$ python3 -q
>>> import numpy as np
>>> np.set_printoptions(precision=1, suppress=True, linewidth=160)
>>> tidy = lambda a: np.round(a, 1) + 0
>>> data = np.vander(np.arange(3) - 2, 4, increasing=True)
>>> data
array([[ 1, -2,  4, -8],
       [ 1, -1,  1, -1],
       [ 1,  0,  0,  0]])
>>> # row 0 is much longer than the rest
>>> G = data.T @ data
>>> tidy(np.linalg.eigvalsh(G)[::-1])
array([87.7,  2. ,  0.3,  0. ])
>>> np.allclose(G, G.T)
True
>>> np.diag(G)
array([ 3,  5, 17, 65])
>>> W1 = np.array([[3, 5, 5, 0], [2, 4, 0, 4], [0, 5, 3, 1], [0, 0, 5, 0]])
>>> c = np.array([-1, 0, 2, -1])
>>> hid = np.maximum(data @ W1 + c, 0)
>>> print(tidy((hid > 0).mean(axis=0)))
[0.3 1.  0.7 0. ]
>>> print((hid > 0).astype(int))
[[0 1 0 0]
 [0 1 1 0]
 [1 1 1 0]]
>>> np.linalg.matrix_rank(hid)
np.int64(3)
>>> Z = np.array([[-1, 1], [-1, 1], [-1, -2], [-3, 1]])
>>> W1 @ Z
array([[-13,  -2],
       [-18,  10],
       [-11,   0],
       [ -5, -10]])
>>> hid @ Z
array([[-17,  17],
       [-11,  -4],
       [-14,  -7]])
>>> print((hid @ Z).round(6).argmax(axis=1))
[1 1 1]
>>> B = np.array([[2, 0, 2], [2, 0, -2]])
>>> Z = np.kron(B, data)
>>> np.linalg.matrix_rank(Z)
np.int64(6)
>>> B = data / np.sqrt((data ** 2).mean(axis=1, keepdims=True))
>>> B[1]
array([ 1., -1.,  1., -1.])
>>> tidy(np.linalg.norm(B, axis=1))
array([2., 2., 2.])
>>> arr = np.loadtxt("case16.csv", delimiter=",")
>>> print(arr)
[[0. 0. 1.]
 [0. 0. 0.]
 [1. 0. 0.]]
>>> # rows and columns are dependent
>>> tidy(np.linalg.det(arr))
np.float64(0.0)
>>> tidy(np.linalg.svd(arr, compute_uv=False))
array([1., 1., 0.])
>>> tidy(np.linalg.pinv(arr))
array([[0., 0., 1.],
       [0., 0., 0.],
       [1., 0., 0.]])
>>> print(tidy(np.linalg.norm(arr, axis=0)))
[1. 0. 1.]
>>> Uu, sig, VT = np.linalg.svd(arr)
>>> evecs = VT[:(sig > 1e-8).sum()]
>>> rng = np.random.default_rng(7908)
>>> x0 = arr[1] + 4 * arr[2] + rng.integers(2) * np.eye(3)[2]
>>> x0
array([4., 0., 0.])
>>> np.linalg.matrix_rank(np.vstack([arr, x0]))
np.int64(2)
>>> np.diag(evecs.T @ evecs)
array([1., 0., 1.])
>>> np.allclose(evecs.T @ evecs @ x0, x0)
True
>>> print(np.allclose(arr[:-1].T @ np.linalg.lstsq(arr[:-1].T, arr[-1])[0], arr[-1]))
False
>>> W0 = np.array([[0, 0, 0], [0, 0, 2], [0, 0, 0]])
>>> W0
array([[0, 0, 0],
       [0, 0, 2],
       [0, 0, 0]])
>>> # rows 0 and 2 are equal
>>> Uu, sig, VT = np.linalg.svd(W0)
>>> np.argmax(sig[:-1] / (sig[1:] + 1e-6)) + 1
np.int64(1)
>>> B = Uu[:, :1] @ np.diag(sig[:1]) @ VT[:1]
>>> np.abs(W0 - B).max()
np.float64(0.0)
>>> tidy(np.linalg.norm(W0 - B) / np.linalg.norm(W0))
np.float64(0.0)
>>> tidy(np.linalg.norm(W0 - B, 2)), sig[1]
(np.float64(0.0), np.float64(0.0))
>>> np.linalg.matrix_rank(B)
np.int64(1)
>>> (W0 - W0.T) / 2
array([[ 0.,  0.,  0.],
       [ 0.,  0.,  1.],
       [ 0., -1.,  0.]])
>>> print(np.allclose(W0, W0.T))
False
>>> print((W0 + W0.T) / 2)
[[0. 0. 0.]
 [0. 0. 1.]
 [0. 1. 0.]]
>>> print(W0 @ W0)
[[0 0 0]
 [0 0 0]
 [0 0 0]]
>>> mat = np.load("arr.npy")
>>> mat
array([[ 3,  2, -1],
       [-3, -3, -3],
       [ 2,  1, -2]])
>>> # rows and columns are dependent
>>> B = mat[0, 0] * mat[1:] - np.outer(mat[1:, 0], mat[0])
>>> print(B)
[[  0  -3 -12]
 [  0  -1  -4]]
>>> np.flatnonzero(~B.round(6).any(axis=1))
array([], dtype=int64)
>>> Uu, sig, VT = np.linalg.svd(mat)
>>> np.argmax(sig[:-1] / (sig[1:] + 1e-6)) + 1
np.int64(2)
>>> tidy(sig)
array([6. , 3.7, 0. ])
>>> B = Uu[:, :2] @ np.diag(sig[:2]) @ VT[:2]
>>> np.linalg.matrix_rank(B)
np.int64(2)
>>> tidy(np.linalg.norm(mat - B, 2)), tidy(sig[2])
(np.float64(0.0), np.float64(0.0))
>>> np.linalg.matrix_rank(mat, rtol=0.05)
np.int64(2)
>>> tidy(np.abs(mat - B).max())
np.float64(0.0)
>>> tidy(B)
array([[ 3.,  2., -1.],
       [-3., -3., -3.],
       [ 2.,  1., -2.]])
>>> tidy(np.linalg.norm(mat - B) / np.linalg.norm(mat))
np.float64(0.0)
